$ ipython --no-banner

In [1]: import numpy as np

In [2]: from numpy import linalg as LA

In [3]: np.set_printoptions(precision=2, suppress=True, linewidth=140)

In [4]: def rd(a):
   ...:     return np.round(a, 2) + 0
   ...: 

In [5]: J = np.array([[2, 3, -1], [-2, 2, 2], [2, 3, -1]])

In [6]: print(J)
[[ 2  3 -1]
 [-2  2  2]
 [ 2  3 -1]]

In [7]: # null space of dimension 1

In [8]: Uu, sv, Vh = LA.svd(J)

In [9]: vecs = Vh[:(sv > 1e-8).sum()]

In [10]: rng = np.random.default_rng(99)

In [11]: x0 = J[2] + -2 * J[0] + rng.integers(2) * np.eye(3)[1]

In [12]: print(x0)
[-2. -2.  1.]

In [13]: print(rd(LA.norm(x0 - vecs.T @ vecs @ x0)))
0.15

In [14]: print(np.allclose(vecs.T @ vecs @ x0, x0))
False

In [15]: print(rd(np.diag(vecs.T @ vecs)))
[0.62 0.98 0.4 ]

In [16]: print(J @ J)
[[-4  9  5]
 [-4  4  4]
 [-4  9  5]]

In [17]: print(np.trace(J))
3

In [18]: print((J + J.T) / 2)
[[ 2.   0.5  0.5]
 [ 0.5  2.   2.5]
 [ 0.5  2.5 -1. ]]

In [19]: print(LA.matrix_power(J, 3))
[[-16  21  17]
 [ -8   8   8]
 [-16  21  17]]

In [20]: print(rd(np.sort(np.abs(LA.eigvals(J)))))
[0. 1. 2.]

In [21]: print(np.allclose(J @ J.T, J.T @ J))
False

In [22]: print(LA.cond(J) > 100)
True

In [23]: print(rd(LA.norm(J, 2) / LA.norm(J)))
0.84

In [24]: print(LA.matrix_rank(J, rtol=0.1))
2

In [25]: print([round(float(x), 2) for x in LA.svd(J, compute_uv=False)[:3]])
[5.29, 3.46, 0.0]

In [26]: M = np.array([[0.0, -2.0, -1.0, 2.0, 0.0],
    ...:     [-2.0, 0.0, 0.0, 0.0, 0.0],
    ...:     [-1.0, 0.0, 0.0, 0.0, 0.0],
    ...:     [2.0, 0.0, 0.0, 0.0, 0.0],
    ...:     [0.0, 0.0, 0.0, 0.0, 0.0]])

In [27]: # symmetric, so the eigenvalues are real

In [28]: print(rd(LA.det(M[::-1])))
0.0

In [29]: print(rd(LA.det(2 * M)), rd(LA.det(M)))
0.0 0.0

In [30]: print(np.kron(np.eye(2, dtype=int), M))
[[ 0. -2. -1.  2.  0.  0. -0. -0.  0.  0.]
 [-2.  0.  0.  0.  0. -0.  0.  0.  0.  0.]
 [-1.  0.  0.  0.  0. -0.  0.  0.  0.  0.]
 [ 2.  0.  0.  0.  0.  0.  0.  0.  0.  0.]
 [ 0.  0.  0.  0.  0.  0.  0.  0.  0.  0.]
 [ 0. -0. -0.  0.  0.  0. -2. -1.  2.  0.]
 [-0.  0.  0.  0.  0. -2.  0.  0.  0.  0.]
 [-0.  0.  0.  0.  0. -1.  0.  0.  0.  0.]
 [ 0.  0.  0.  0.  0.  2.  0.  0.  0.  0.]
 [ 0.  0.  0.  0.  0.  0.  0.  0.  0.  0.]]

In [31]: print(rd(LA.eigvals(M)))
[ 3. -3.  0.  0.  0.]

In [32]: print(np.einsum("ii->", M))
0.0

In [33]: print(np.einsum("ij,ji->", M, M))
18.0

In [34]: print(LA.lstsq(M[:-1].T, M[-1])[2])
2

In [35]: print(np.abs(np.diag(LA.qr(M)[1])) > 1e-9)
[ True  True False False False]

In [36]: w, vecs = LA.eigh(M)

In [37]: x0 = np.array([0, 2, 2, 0, 2])

In [38]: print(np.abs(M).sum(axis=1).max(), np.abs(w).max())
5.0 3.0

In [39]: print(x0 @ M @ x0)
0.0

In [40]: print((np.sign(vecs[:, -1].round(6)) == np.sign(vecs[0, -1].round(6))).astype(int))
[1 0 0 1 0]

In [41]: print(rd(LA.eigvalsh(M[1:, 1:])))
[0. 0. 0. 0.]

In [42]: proj = np.triu(np.array([[0, 0, -1, 2, -1],
    ...:     [1, 0, -1, 2, 2],
    ...:     [1, 1, -2, 0, -1],
    ...:     [-2, -1, 1, 1, 1],
    ...:     [0, 2, 1, 1, 2]]), 1) + np.eye(5)

In [43]: other = proj @ M @ LA.inv(proj)

In [44]: print(np.trace(other), np.trace(M))
0.0 0.0

In [45]: print(LA.matrix_rank(other))
2

In [46]: F = np.array([[-2, -1, -3, -1, -3],
    ...:     [-1, 0, -2, 0, -2],
    ...:     [2, 3, 1, 3, 1],
    ...:     [3, 4, 2, 4, 2]])

In [47]: print([round(float(x), 2) for x in LA.svd(F, compute_uv=False)[:3]])
[9.54, 3.86, 0.0]

In [48]: print(np.argsort(-LA.norm(F, axis=0).round(6), kind="stable")[:3])
[1 3 0]

In [49]: print(LA.cond(F) > 100)
True

In [50]: print(LA.lstsq(F[:-1].T, F[-1])[2])
2

In [51]: print(rd(np.trace(LA.pinv(F) @ F)))
2.0

In [52]: print(np.allclose(F[:-1].T @ LA.lstsq(F[:-1].T, F[-1])[0], F[-1]))
True

In [53]: print(rd(F @ LA.pinv(F) @ F))
[[-2. -1. -3. -1. -3.]
 [-1.  0. -2.  0. -2.]
 [ 2.  3.  1.  3.  1.]
 [ 3.  4.  2.  4.  2.]]

In [54]: m1 = np.diag(3 * np.array([-3, -3, -2, -3, -2, 0])) + np.array([[-1, 5, 1, 2, 2, -5],
    ...:     [-4, -4, 5, 3, 3, 1],
    ...:     [4, -5, -5, 4, 4, -2],
    ...:     [3, 4, -4, 1, -2, 3],
    ...:     [5, -4, 1, -2, 4, -3],
    ...:     [-4, -1, 5, -5, -5, 0]])

In [55]: print(m1)
[[-10   5   1   2   2  -5]
 [ -4 -13   5   3   3   1]
 [  4  -5 -11   4   4  -2]
 [  3   4  -4  -8  -2   3]
 [  5  -4   1  -2  -2  -3]
 [ -4  -1   5  -5  -5   0]]

In [56]: other = np.array([[2, 9], [1, 8], [0, 4], [8, 9], [0, 9], [8, 7]])

In [57]: print(LA.matrix_rank(np.vstack([m1, other.T])))
6

In [58]: print(np.einsum("ij->j", m1))
[ -6 -14  -3  -6   0  -6]

In [59]: print(np.einsum("ij,ij->i", m1, m1))
[159 229 198 118  59  92]

In [60]: print(np.vstack([m1, other.T]).shape)
(8, 6)

In [61]: print(np.einsum("ik,kj->ji", m1, other))
[[ -39   11   19  -30  -34  -49]
 [ -45  -59   10  -26  -40 -114]]

In [62]: print(other.T @ m1.T)
[[ -39   11   19  -30  -34  -49]
 [ -45  -59   10  -26  -40 -114]]

In [63]: A = np.diag(3 * np.array([-7, -1, 6, 1])) + np.array([[-3, 0, -2, -1], [-1, 3, 0, 2], [-3, 1, 0, 1], [0, -3, 0, 3]])

In [64]: print(A)
[[-24   0  -2  -1]
 [ -1   0   0   2]
 [ -3   1  18   1]
 [  0  -3   0   6]]

In [65]: print(rd(LA.norm(A)))
31.08

In [66]: print(rd(LA.svd(A, compute_uv=False)))
[24.22 18.17  6.95  0.87]

In [67]: print(A.sum(axis=0))
[-28  -2  16   8]

In [68]: w, vecs = LA.eig(A)

In [69]: print(rd(np.sort(LA.eigvals(LA.inv(A)))))
[-0.04  0.06  0.21  0.77]

In [70]: print(rd(np.prod(w)))
-2664.0

In [71]: print(rd(A @ vecs[:, 0] - w[0] * vecs[:, 0]))
[0. 0. 0. 0.]

In [72]: x0 = np.array([-9, 8, -5, 2])

In [73]: rhs = A @ x0

In [74]: print(rhs)
[224  13 -53 -12]

In [75]: print(rd(LA.solve(A, A[:, 1])))
[0. 1. 0. 0.]

In [76]: print(rd(LA.solve(A, rhs + A[:, 0])))
[-8.  8. -5.  2.]

In [77]: print(rd(LA.solve(A, 4 * rhs)))
[-36.  32. -20.   8.]

In [78]: X = np.loadtxt("case1.csv", delimiter=",")

In [79]: print(X)
[[9. 0. 0. 0. 0. 0.]
 [0. 4. 0. 0. 0. 0.]
 [0. 0. 2. 0. 0. 0.]
 [0. 0. 0. 5. 0. 0.]
 [0. 0. 0. 0. 0. 0.]
 [0. 0. 0. 0. 0. 4.]]

In [80]: # triangular, det is the product of the diagonal

In [81]: print(LA.cond(X) > 100)
True

In [82]: print(np.argsort(-LA.norm(X, axis=0).round(6), kind="stable")[:3])
[0 3 1]

In [83]: print(LA.matrix_rank(X, rtol=0.1))
5
